$ python -q
>>> import numpy as np
>>> np.set_printoptions(suppress=True, linewidth=200)
>>> def rnd(a):
...     return np.round(a, 3) + 0
... 
>>> K = np.loadtxt("block18.csv", delimiter=",")
>>> K
array([[-2.,  1.],
       [ 1., -2.]])
>>> np.all(np.linalg.eigvalsh(K) > 0)
np.False_
>>> rnd(np.linalg.eigvalsh(K).min())
np.float64(-3.0)
>>> [round(float(np.linalg.det(K[:i, :i])), 2) + 0 for i in range(1, 3)]
[-2.0, 3.0]
>>> w, V = np.linalg.eig(K)
>>> rnd(np.sort(np.linalg.eigvals(np.linalg.inv(K))))
array([-1.   , -0.333])
>>> rnd(np.sort(np.linalg.eigvals(K.T)))
array([-3., -1.])
>>> np.prod(w)
np.float64(3.0)
>>> data = np.array([[0.0, 0.0, 2.0], [0.0, 0.0, -1.0], [2.0, -1.0, 0.0]])
>>> data
array([[ 0.,  0.,  2.],
       [ 0.,  0., -1.],
       [ 2., -1.,  0.]])
>>> # equal to its transpose
>>> rnd(np.trace(np.linalg.pinv(data) @ data))
np.float64(2.0)
>>> np.unique(data.round(6), axis=0).shape
(3, 3)
>>> np.abs(np.diag(np.linalg.qr(data)[1])) > 1e-9
array([ True, False,  True])
>>> np.allclose(data[:-1].T @ np.linalg.lstsq(data[:-1].T, data[-1])[0], data[-1])
False
>>> np.linalg.lstsq(data[:-1].T, data[-1])[2]
np.int32(1)
>>> rnd(np.sort(np.abs(np.linalg.eigvals(data))))
array([0.   , 2.236, 2.236])
>>> rnd(np.abs(np.linalg.eigvals(data)).max())
np.float64(2.236)
>>> rnd(np.linalg.matrix_power(data, 3))
array([[ 0.,  0., 10.],
       [ 0.,  0., -5.],
       [10., -5.,  0.]])
>>> rnd(np.linalg.det(data))
np.float64(0.0)
>>> rnd(data.mean(axis=0))
array([ 0.667, -0.333,  0.333])
>>> np.unravel_index(np.abs(data).argmax(), data.shape)
(np.int64(0), np.int64(2))
>>> np.abs(data).max()
np.float64(2.0)
>>> np.count_nonzero(data)
np.int64(4)
>>> np.linalg.matrix_rank(data)
np.int64(2)
>>> other = np.array([[8, 4, -2], [0, 1, 2], [5, 1, -5]])
>>> np.vstack([data, other.T]).shape
(6, 3)
>>> np.linalg.matrix_rank(np.vstack([data, other.T]))
np.int64(3)
>>> other.T @ data.T
array([[ 10.,  -5.,  16.],
       [  2.,  -1.,   7.],
       [-10.,   5.,  -6.]])
>>> data @ other
array([[ 10.,   2., -10.],
       [ -5.,  -1.,   5.],
       [ 16.,   7.,  -6.]])
>>> np.einsum("ij->j", data)
array([ 2., -1.,  1.])
>>> np.einsum("ij,ij->i", data, data)
array([4., 1., 5.])
>>> np.linalg.matrix_rank(data @ other)
np.int64(2)
>>> np.einsum("ik,kj->ij", data, other)
array([[ 10.,   2., -10.],
       [ -5.,  -1.,   5.],
       [ 16.,   7.,  -6.]])
